% ipython --no-banner

In [1]: import numpy as np

In [2]: from numpy import linalg as LA

In [3]: np.set_printoptions(suppress=True, linewidth=100)

In [4]: def rnd(a):
   ...:     return np.round(a, 2) + 0
   ...: 

In [5]: arr = np.vander(np.arange(4) - 3, 4, increasing=True)

In [6]: print(arr)
[[  1  -3   9 -27]
 [  1  -2   4  -8]
 [  1  -1   1  -1]
 [  1   0   0   0]]

In [7]: q, V = LA.qr(arr[:, :3])[0], LA.qr(arr[:, 3:])[0]

In [8]: s = LA.svd(q.T @ V, compute_uv=False)

In [9]: print(rnd(LA.norm(q @ q.T - V @ V.T, 2)))
1.0

In [10]: print((s > 0.9).sum())
1

In [11]: print(rnd(s))
[1.]

In [12]: data = np.load("sample18.npy")

In [13]: print(data)
[[1 0 0 0 0 0 0]
 [4 1 0 0 0 0 0]
 [0 3 1 0 0 0 0]
 [4 3 3 1 0 0 0]
 [4 0 5 2 1 0 0]
 [3 0 3 2 3 1 0]
 [0 2 0 2 3 0 1]]

In [14]: vec = np.array([3, -1, 0, -2, -3, 1, 2])

In [15]: h = np.maximum(data @ vec, 0)

In [16]: print(np.maximum(data @ (3 * vec), 0))
[ 9 33  0 21 15  0  0]

In [17]: print(rnd(np.tanh(data @ vec)))
[ 1.  1. -1.  1.  1. -1. -1.]

In [18]: print(h)
[ 3 11  0  7  5  0  0]

In [19]: print(np.maximum(data @ vec, 0) - np.maximum(-data @ vec, 0))
[  3  11  -3   7   5  -3 -13]

In [20]: print(rnd(LA.norm(data, 2) / LA.norm(data)))
0.84

In [21]: print([round(float(x), 2) for x in LA.svd(data, compute_uv=False)[:3]])
[10.57, 4.46, 4.24]

In [22]: print(LA.matrix_rank(data, rtol=0.1))
4

In [23]: J = np.array([[-3.0, -5.0, -3.0, 4.0],
    ...:     [3.0, 5.0, 3.0, -4.0],
    ...:     [3.0, 13.0, 3.0, -8.0],
    ...:     [6.0, 2.0, 6.0, -4.0]])

In [24]: r = LA.matrix_rank(J)

In [25]: print(r)
2

In [26]: ns = LA.svd(J)[2][r:].T

In [27]: print(rnd(J @ ns))
[[0. 0.]
 [0. 0.]
 [0. 0.]
 [0. 0.]]

In [28]: print([int(LA.matrix_rank(np.delete(J, i, axis=0))) for i in range(4)])
[2, 2, 2, 2]

In [29]: print(np.allclose(J @ ns, 0))
True

In [30]: print(ns.shape)
(4, 2)

In [31]: print(rnd(ns @ ns.T))
[[ 0.55  0.09 -0.45  0.18]
 [ 0.09  0.18  0.09  0.36]
 [-0.45  0.09  0.55  0.18]
 [ 0.18  0.36  0.18  0.73]]

In [32]: print([int(LA.matrix_rank(J[:i])) for i in range(1, len(J) + 1)])
[1, 1, 2, 2]

In [33]: print((J - J.T) / 2)
[[ 0. -4. -3. -1.]
 [ 4.  0. -5. -3.]
 [ 3.  5.  0. -7.]
 [ 1.  3.  7.  0.]]

In [34]: print(np.allclose(J @ J.T, J.T @ J))
False

In [35]: print(rnd(np.abs(LA.eigvals(J)).max()))
4.0

In [36]: print((J + J.T) / 2)
[[-3. -1.  0.  5.]
 [-1.  5.  8. -1.]
 [ 0.  8.  3. -1.]
 [ 5. -1. -1. -4.]]

In [37]: print(rnd(np.sort(np.abs(LA.eigvals(J)))))
[0. 0. 3. 4.]

In [38]: K = np.load("a.npy")

In [39]: print(K)
[[10  6  2  1  8  7]
 [ 6  2  4  6  7  4]
 [ 2  4  6  6  8  6]
 [ 1  6  6 10  3  0]
 [ 8  7  8  3  2  4]
 [ 7  4  6  0  4  0]]

In [40]: evals, V = LA.eigh(K)

In [41]: vec = np.array([0, 1, 2, 3, 0, 0])

In [42]: print(np.abs(K).sum(axis=1).max(), rnd(np.abs(evals).max()))
34 29.61

In [43]: print(vec @ K @ vec)
240

In [44]: print(rnd(LA.eigvalsh(K[1:, 1:])))
[-7.29 -3.5  -0.26  6.79 24.26]

In [45]: out = K / np.sqrt((K ** 2).mean(axis=1, keepdims=True))

In [46]: print(LA.matrix_rank(out) == LA.matrix_rank(K))
True

In [47]: print(rnd(LA.norm(out, axis=1)))
[2.45 2.45 2.45 2.45 2.45 2.45]

In [48]: print(rnd(out[0]))
[1.54 0.92 0.31 0.15 1.23 1.08]

In [49]: print(LA.matrix_rank(K - K.mean(axis=1, keepdims=True)))
5

In [50]: w1 = np.array([[-8, 4], [-3, 5], [7, 0], [-4, 5], [1, -5], [-7, 1]])

In [51]: coef = np.array([-2, -3])

In [52]: act = np.maximum(K @ w1 + coef, 0)

In [53]: print((act > 0).astype(int))
[[0 1]
 [0 1]
 [0 1]
 [0 1]
 [0 1]
 [0 1]]

In [54]: print(act)
[[ 0 39]
 [ 0 30]
 [ 0 21]
 [ 0 66]
 [ 0 73]
 [ 0 25]]

In [55]: basis = np.array([[0, -2], [0, -1]])

In [56]: print((act @ basis).round(6).argmax(axis=1))
[0 0 0 0 0 0]

In [57]: print(act @ basis)
[[  0 -39]
 [  0 -30]
 [  0 -21]
 [  0 -66]
 [  0 -73]
 [  0 -25]]

In [58]: U, s, VT = LA.svd(act)

In [59]: V = VT[:(s > 1e-8).sum()]

In [60]: rng = np.random.default_rng(24534)

In [61]: vec = act[0] + 4 * act[4] + rng.integers(2) * np.eye(2)[0]

In [62]: print(vec)
[  0. 331.]

In [63]: print(LA.matrix_rank(np.vstack([act, vec])))
1

In [64]: print(np.allclose(V.T @ V @ vec, vec))
True

In [65]: print(rnd(LA.norm(vec - V.T @ V @ vec)))
0.0
